In [1]: import numpy as np

In [2]: from numpy import linalg as LA

In [3]: np.set_printoptions(precision=3, suppress=True, linewidth=160, floatmode="fixed")

In [4]: def rnd(a):
   ...:     return np.round(a, 3) + 0
   ...: 

In [5]: rng = np.random.default_rng(54635)

In [6]: m1 = np.triu(rng.random((5, 5)) < 0.5, 1).astype(int)

In [7]: m1 = m1 + m1.T

In [8]: m1
Out[8]: 
array([[0, 0, 0, 1, 0],
       [0, 0, 0, 0, 0],
       [0, 0, 0, 0, 0],
       [1, 0, 0, 0, 0],
       [0, 0, 0, 0, 0]])

In [9]: w, evecs = LA.eigh(m1)

In [10]: x0 = np.array([2, 4, 2, 4, 2])

In [11]: rnd(x0 @ m1 @ x0 / (x0 @ x0)), w[0], w[-1]
Out[11]: (np.float64(0.364), np.float64(-1.0), np.float64(1.0))

In [12]: (np.sign(evecs[:, -1].round(6)) == np.sign(evecs[0, -1].round(6))).astype(int)
Out[12]: array([1, 0, 0, 1, 0])

In [13]: rnd(evecs * np.abs(w) @ evecs.T)
Out[13]: 
array([[1.000, 0.000, 0.000, 0.000, 0.000],
       [0.000, 0.000, 0.000, 0.000, 0.000],
       [0.000, 0.000, 0.000, 0.000, 0.000],
       [0.000, 0.000, 0.000, 1.000, 0.000],
       [0.000, 0.000, 0.000, 0.000, 0.000]])

In [14]: x0 @ m1 @ x0
Out[14]: np.int64(16)

In [15]: Uu, sv, vt = LA.svd(m1)

In [16]: np.argmax(sv[:-1] / (sv[1:] + 1e-6)) + 1
Out[16]: np.int64(2)

In [17]: A2 = Uu[:, :2] @ np.diag(sv[:2]) @ vt[:2]

In [18]: np.abs(m1 - A2).max()
Out[18]: np.float64(0.0)

In [19]: LA.matrix_rank(m1, rtol=0.05)
Out[19]: np.int64(2)

In [20]: LA.matrix_rank(A2)
Out[20]: np.int64(2)

In [21]: x0 = np.array([1, -2, -1, -1, -2])

In [22]: (m1 * x0).sum(axis=1)
Out[22]: array([-1,  0,  0,  1,  0])

In [23]: np.einsum("ij,j->i", m1, x0)
Out[23]: array([-1,  0,  0,  1,  0])

In [24]: m1 @ np.ones(5)
Out[24]: array([1.000, 0.000, 0.000, 1.000, 0.000])

In [25]: (m1 @ x0).argmax()
Out[25]: np.int64(3)

In [26]: m1 @ np.eye(5)[1]
Out[26]: array([0.000, 0.000, 0.000, 0.000, 0.000])

In [27]: m1 * x0
Out[27]: 
array([[ 0,  0,  0, -1,  0],
       [ 0,  0,  0,  0,  0],
       [ 0,  0,  0,  0,  0],
       [ 1,  0,  0,  0,  0],
       [ 0,  0,  0,  0,  0]])

In [28]: rnd(np.sort(LA.eigvals(m1).real))
Out[28]: array([-1.000,  0.000,  0.000,  0.000,  1.000])

In [29]: (m1 != 0).astype(int)
Out[29]: 
array([[0, 0, 0, 1, 0],
       [0, 0, 0, 0, 0],
       [0, 0, 0, 0, 0],
       [1, 0, 0, 0, 0],
       [0, 0, 0, 0, 0]])

In [30]: m1 @ m1
Out[30]: 
array([[1, 0, 0, 0, 0],
       [0, 0, 0, 0, 0],
       [0, 0, 0, 0, 0],
       [0, 0, 0, 1, 0],
       [0, 0, 0, 0, 0]])

In [31]: q, _ = LA.qr(np.array([[-0.4, -0.1, -0.6, 0.0],
    ...:     [-0.8, -0.1, -0.4, 0.6],
    ...:     [2.2, -0.3, 0.5, 0.0],
    ...:     [-1.2, -1.1, -0.9, -0.2]]))

In [32]: feats = q[:, :4]

In [33]: rnd(feats)
Out[33]: 
array([[-0.150,  0.050, -0.956, -0.247],
       [-0.301,  0.011, -0.193,  0.934],
       [ 0.827,  0.488, -0.163,  0.227],
       [-0.451,  0.871,  0.149, -0.124]])

In [34]: gram = feats.T @ feats

In [35]: np.allclose(gram, gram.T)
Out[35]: True

In [36]: (feats @ feats.T).shape
Out[36]: (4, 4)

In [37]: LA.matrix_rank(gram)
Out[37]: np.int64(4)

In [38]: x0 = np.array([-1, -2, 1, -2])

In [39]: h = np.maximum(feats @ x0, 0)

In [40]: feats * (h > 1e-9)[:, None]
Out[40]: 
array([[-0.000,  0.000, -0.000, -0.000],
       [-0.000,  0.000, -0.000,  0.000],
       [ 0.000,  0.000, -0.000,  0.000],
       [-0.000,  0.000,  0.000, -0.000]])

In [41]: feats.T @ h
Out[41]: array([0.000, 0.000, 0.000, 0.000])

In [42]: rnd(np.tanh(feats @ x0))
Out[42]: array([-0.390, -0.945, -0.984, -0.713])

In [43]: x0 = np.array([0, 1, 1, 0])

In [44]: rnd(np.sort(np.abs(np.degrees(np.angle(LA.eigvals(feats))))))
Out[44]: array([  0.000, 102.324, 102.324, 180.000])

In [45]: [p for p in range(1, 25) if np.allclose(LA.matrix_power(feats, p), np.eye(4))]
Out[45]: []

In [46]: rnd(LA.norm(x0)), rnd(LA.norm(feats @ x0))
Out[46]: (np.float64(1.414), np.float64(1.414))

In [47]: rnd(LA.inv(feats))
Out[47]: 
array([[-0.150, -0.301,  0.827, -0.451],
       [ 0.050,  0.011,  0.488,  0.871],
       [-0.956, -0.193, -0.163,  0.149],
       [-0.247,  0.934,  0.227, -0.124]])

In [48]: rnd(np.abs(LA.eigvals(feats)))
Out[48]: array([1.000, 1.000, 1.000, 1.000])

In [49]: A2 = np.array([[-3, 0, -1], [-3, 5, 5], [-1, -9, -4]])

In [50]: mat = np.triu(A2)

In [51]: mat
Out[51]: 
array([[-3,  0, -1],
       [ 0,  5,  5],
       [ 0,  0, -4]])

In [52]: # triangular

In [53]: rnd(LA.det(mat[::-1]))
Out[53]: np.float64(-60.0)

In [54]: np.einsum("ij,ji->", mat, mat)
Out[54]: np.int64(50)

In [55]: rnd(LA.det(2 * mat)), rnd(LA.det(mat))
Out[55]: (np.float64(480.0), np.float64(60.0))

In [56]: LA.matrix_power(mat, 3)
Out[56]: 
array([[-27,   0, -37],
       [  0, 125, 105],
       [  0,   0, -64]])

In [57]: A2 = np.array([[-2, 2, 2], [-3, -1, 0], [-2, 3, -1]])

In [58]: A2.T @ mat.T
Out[58]: 
array([[  8, -25,   8],
       [ -9,  10, -12],
       [ -5,  -5,   4]])

In [59]: LA.matrix_rank(mat @ A2)
Out[59]: np.int64(3)

In [60]: np.einsum("ij->j", mat)
Out[60]: array([-3,  5,  0])

In [61]: np.einsum("ik,kj->ji", mat, A2)
Out[61]: 
array([[  8, -25,   8],
       [ -9,  10, -12],
       [ -5,  -5,   4]])

In [62]: def softmax(z):
    ...:     e = np.exp(z - z.max(axis=-1, keepdims=True))
    ...:     return e / e.sum(axis=-1, keepdims=True)
    ...: 

In [63]: rnd(softmax(mat[1]))
Out[63]: array([0.003, 0.498, 0.498])

In [64]: softmax(mat).sum(axis=1)
Out[64]: array([1.000, 1.000, 1.000])

In [65]: att = mat @ mat.T / np.sqrt(3)

In [66]: rnd(softmax(att)[1] @ mat)
Out[66]: array([0.000, 5.000, 5.000])

In [67]: rnd(softmax(att))
Out[67]: 
array([[0.969, 0.000, 0.030],
       [0.000, 1.000, 0.000],
       [0.001, 0.000, 0.999]])

In [68]: K = np.eye(5, dtype=int)[rng.permutation(5)] * np.array([2, 0, 2, 0, 2])

In [69]: K
Out[69]: 
array([[2, 0, 0, 0, 0],
       [0, 0, 0, 0, 0],
       [0, 0, 0, 0, 0],
       [0, 0, 2, 0, 0],
       [0, 0, 0, 0, 2]])

In [70]: rnd(np.sort(LA.eigvals(K)))
Out[70]: array([0.000, 0.000, 0.000, 2.000, 2.000])

In [71]: lab = rng.permutation(5)

In [72]: lab
Out[72]: array([2, 3, 1, 0, 4])

In [73]: A2 = K[lab][:, lab]

In [74]: np.diag(A2)
Out[74]: array([0, 0, 0, 2, 2])

In [75]: rnd(np.sort(np.abs(LA.eigvals(A2))))
Out[75]: array([0.000, 0.000, 0.000, 2.000, 2.000])

In [76]: np.allclose(A2, K)
Out[76]: False

In [77]: A2
Out[77]: 
array([[0, 0, 0, 0, 0],
       [2, 0, 0, 0, 0],
       [0, 0, 0, 0, 0],
       [0, 0, 0, 2, 0],
       [0, 0, 0, 0, 2]])

In [78]: np.trace(A2)
Out[78]: np.int64(4)

In [79]: Uu, sv, vt = LA.svd(K)

In [80]: evecs = vt[:(sv > 1e-8).sum()]

In [81]: x0 = K[4] + 4 * K[3] + rng.integers(2) * np.eye(5)[0]

In [82]: x0
Out[82]: array([1.000, 0.000, 8.000, 0.000, 2.000])

In [83]: evecs.T @ evecs
Out[83]: 
array([[1.000, 0.000, 0.000, 0.000, 0.000],
       [0.000, 0.000, 0.000, 0.000, 0.000],
       [0.000, 0.000, 1.000, 0.000, 0.000],
       [0.000, 0.000, 0.000, 0.000, 0.000],
       [0.000, 0.000, 0.000, 0.000, 1.000]])

In [84]: np.diag(evecs.T @ evecs)
Out[84]: array([1.000, 0.000, 1.000, 0.000, 1.000])

In [85]: LA.matrix_rank(np.vstack([K, x0]))
Out[85]: np.int64(3)

In [86]: np.allclose(evecs.T @ evecs @ x0, x0)
Out[86]: True

In [87]: rnd(LA.norm(x0 - evecs.T @ evecs @ x0))
Out[87]: np.float64(0.0)

In [88]: LA.matrix_rank(K, rtol=0.1)
Out[88]: np.int64(3)

In [89]: rnd(LA.norm(K, 2) / LA.norm(K))
Out[89]: np.float64(0.577)

In [90]: LA.cond(K) > 100
Out[90]: np.True_

In [91]: np.argsort(-LA.norm(K, axis=0).round(6), kind="stable")[:3]
Out[91]: array([0, 2, 4])

In [92]: Uu, sv, vt = LA.svd(K)

In [93]: np.argmax(sv[:-1] / (sv[1:] + 1e-6)) + 1
Out[93]: np.int64(3)

In [94]: sv
Out[94]: array([2.000, 2.000, 2.000, 0.000, 0.000])

In [95]: A2 = Uu[:, :3] @ np.diag(sv[:3]) @ vt[:3]

In [96]: rnd(LA.norm(K - A2) / LA.norm(K))
Out[96]: np.float64(0.0)

In [97]: rnd(LA.norm(K - A2, 2)), sv[3]
Out[97]: (np.float64(0.0), np.float64(0.0))

In [98]: X = np.loadtxt("block13.csv", delimiter=",")

In [99]: X
Out[99]: 
array([[  0.000,  -2.000,  -4.000,   3.000, -14.000,  -2.000],
       [  2.000,   0.000,   7.000, -17.000,  -2.000,  -2.000],
       [  4.000,  -7.000,   0.000,  -1.000,   7.000,  -5.000],
       [ -3.000,  17.000,   1.000,   0.000,   2.000,   0.000],
       [ 14.000,   2.000,  -7.000,  -2.000,   0.000,   4.000],
       [  2.000,   2.000,   5.000,   0.000,  -4.000,   0.000]])

In [100]: A2 = np.array([[-1, 0], [-2, -2], [1, -3], [3, 3], [-3, -3], [2, -3]])

In [101]: LA.matrix_rank(np.vstack([X, A2.T]))
Out[101]: np.int64(6)

In [102]: np.vstack([X, A2.T]).shape
Out[102]: (8, 6)

In [103]: np.einsum("ik,kj->ij", X, A2)
Out[103]: 
array([[ 47.000,  73.000],
       [-44.000, -60.000],
       [-24.000,   5.000],
       [-36.000, -43.000],
       [-23.000,  -1.000],
       [ 11.000,  -7.000]])

In [104]: np.einsum("ij,ij->i", X, X)
Out[104]: array([229.000, 350.000, 140.000, 303.000, 269.000,  49.000])

In [105]: LA.matrix_rank(X @ A2)
Out[105]: np.int64(2)

In [106]: X @ A2
Out[106]: 
array([[ 47.000,  73.000],
       [-44.000, -60.000],
       [-24.000,   5.000],
       [-36.000, -43.000],
       [-23.000,  -1.000],
       [ 11.000,  -7.000]])

In [107]: gram = X.T @ X

In [108]: np.diag(gram)
Out[108]: array([229.000, 350.000, 140.000, 303.000, 269.000,  49.000])

In [109]: np.allclose(gram, gram.T)
Out[109]: True

In [110]: (X @ X.T).shape
Out[110]: (6, 6)

In [111]: LA.matrix_rank(gram)
Out[111]: np.int64(6)

In [112]: rnd(LA.eigvalsh(gram)[::-1])
Out[112]: array([377.636, 377.636, 264.060, 264.060,  28.304,  28.304])

In [113]: gram
Out[113]: 
array([[ 229.000,  -47.000,  -77.000,  -66.000,   10.000,   32.000],
       [ -47.000,  350.000,   21.000,   -3.000,    5.000,   47.000],
       [ -77.000,   21.000,  140.000, -117.000,   24.000,  -34.000],
       [ -66.000,   -3.000, -117.000,  303.000,  -15.000,   25.000],
       [  10.000,    5.000,   24.000,  -15.000,  269.000,   -3.000],
       [  32.000,   47.000,  -34.000,   25.000,   -3.000,   49.000]])

In [114]: x0 = np.array([1, -2, 0, -2, 3, -3])

In [115]: target = X @ x0

In [116]: c, lr = np.zeros(6), 1 / LA.norm(X, 2) ** 2

In [117]: for i in range(8):
     ...:     c -= lr * X.T @ (X @ c - target)
     ...:     if i % 2 == 0: print(i, round(LA.norm(X @ c - target), 3))
     ...: 
0 18.01
2 11.124
4 9.47
6 8.103

In [118]: rnd(c)
Out[118]: array([ 0.939, -2.229,  0.467, -1.938,  2.981, -1.694])

In [119]: rnd(LA.cond(X))
Out[119]: np.float64(3.653)

In [120]: A = np.loadtxt("case15.csv", delimiter=",")

In [121]: A
Out[121]: 
array([[-2.000,  3.000,  1.000,  3.000,  0.000],
       [-4.000,  0.000,  2.000,  2.000,  2.000],
       [-4.000,  0.000,  2.000,  3.000,  1.000],
       [-2.000,  3.000,  1.000,  0.000,  1.000],
       [-4.000,  2.000,  2.000,  1.000,  3.000],
       [-2.000,  2.000,  1.000,  3.000,  3.000],
       [ 0.000,  1.000,  0.000,  1.000,  3.000],
       [ 0.000,  0.000,  0.000,  1.000,  0.000],
       [-4.000,  1.000,  2.000,  2.000,  2.000]])

In [122]: # null space of dimension 1

In [123]: x0 = np.array([0, 2, 3, 0, 0])

In [124]: h = np.maximum(A @ x0, 0)

In [125]: A.T @ h
Out[125]: array([-170.000,   98.000,   85.000,  106.000,  100.000])

In [126]: rnd(np.tanh(A @ x0))
Out[126]: array([1.000, 1.000, 1.000, 1.000, 1.000, 1.000, 0.964, 0.000, 1.000])

In [127]: np.maximum(A @ (3 * x0), 0)
Out[127]: array([27.000, 18.000, 18.000, 27.000, 30.000, 21.000,  6.000,  0.000, 24.000])

In [128]: np.maximum(A @ x0, 0) - np.maximum(-A @ x0, 0)
Out[128]: array([ 9.000,  6.000,  6.000,  9.000, 10.000,  7.000,  2.000,  0.000,  8.000])
